$ python3 -q
>>> import numpy as np
>>> import numpy.linalg as la
>>> np.set_printoptions(precision=1, suppress=True, linewidth=100, floatmode="fixed")
>>> m1 = np.load("layer7.npy")
>>> m1
array([[  4.1,  -0.3,  19.9, -24.4, -15.9,  16.1],
       [ 23.3,  15.4,  24.9,  -2.9,  -1.6,  17.3],
       [-13.8, -10.8,  -4.2, -15.2, -10.2,  -1.5]])
>>> np.argsort(-la.norm(m1, axis=0).round(6), kind="stable")[:3]
array([2, 3, 0])
>>> [round(float(x), 1) for x in la.svd(m1, compute_uv=False)[:3]]
[51.0, 36.0, 0.5]
>>> left, sv, Vt = la.svd(m1)
>>> np.argmax(sv[:-1] / (sv[1:] + 1e-6)) + 1
np.int64(2)
>>> sv
array([51.0, 36.0,  0.5])
>>> A2 = left[:, :2] @ np.diag(sv[:2]) @ Vt[:2]
>>> round(la.norm(m1 - A2, 2), 1), np.round(sv[2], 1)
(np.float64(0.5), np.float64(0.5))
>>> np.round(la.norm(m1 - A2) / la.norm(m1), 1)
np.float64(0.0)
>>> la.matrix_rank(m1, rtol=0.05)
np.int64(2)
>>> A2
array([[  4.1,  -0.1,  19.8, -24.5, -16.0,  16.0],
       [ 23.3,  15.2,  25.0,  -2.8,  -1.5,  17.4],
       [-13.8, -11.0,  -4.1, -15.1, -10.1,  -1.3]])
>>> M = np.load("arr.npy")
>>> M
array([[ 1,  0,  0,  0,  0],
       [ 0,  0,  0,  0,  0],
       [ 0,  0, -1,  0,  0],
       [ 0,  0,  0, -2,  0],
       [ 0,  0,  0,  0,  1]])
>>> # looks like rank 4
>>> round(float(la.eigvals(M).sum().real), 1)
-1.0
>>> np.poly(M)
array([ 1.0,  1.0, -3.0, -1.0,  2.0,  0.0])
>>> np.einsum("ij,ji->", M, M)
np.int64(7)
>>> round(la.det(2 * M), 1), round(float(la.det(M)), 1)
(np.float64(0.0), 0.0)
>>> np.round(la.det(M.T), 1)
np.float64(0.0)
>>> np.round(la.det(M[::-1]), 1)
np.float64(0.0)
>>> arr = np.array([[19, -9, 8, 5, -8, -9],
...     [-9, 5, -4, 1, 3, 6],
...     [8, -4, 8, 0, 2, 2],
...     [5, 1, 0, 17, -7, 4],
...     [-8, 3, 2, -7, 10, 9],
...     [-9, 6, 2, 4, 9, 17]])
>>> evals, evecs = la.eigh(arr)
>>> np.round(la.svd(arr, compute_uv=False), 1) + 0
array([38.3, 21.3, 16.4,  0.0,  0.0,  0.0])
>>> np.round(evecs @ np.diag(evals) @ evecs.T, 1) + 0
array([[19.0, -9.0,  8.0,  5.0, -8.0, -9.0],
       [-9.0,  5.0, -4.0,  1.0,  3.0,  6.0],
       [ 8.0, -4.0,  8.0,  0.0,  2.0,  2.0],
       [ 5.0,  1.0,  0.0, 17.0, -7.0,  4.0],
       [-8.0,  3.0,  2.0, -7.0, 10.0,  9.0],
       [-9.0,  6.0,  2.0,  4.0,  9.0, 17.0]])
>>> np.abs(evecs[:, -1]).round(6).argmax()
np.int64(0)
>>> round(float(evals.sum()), 1), np.trace(arr)
(76.0, np.int64(76))
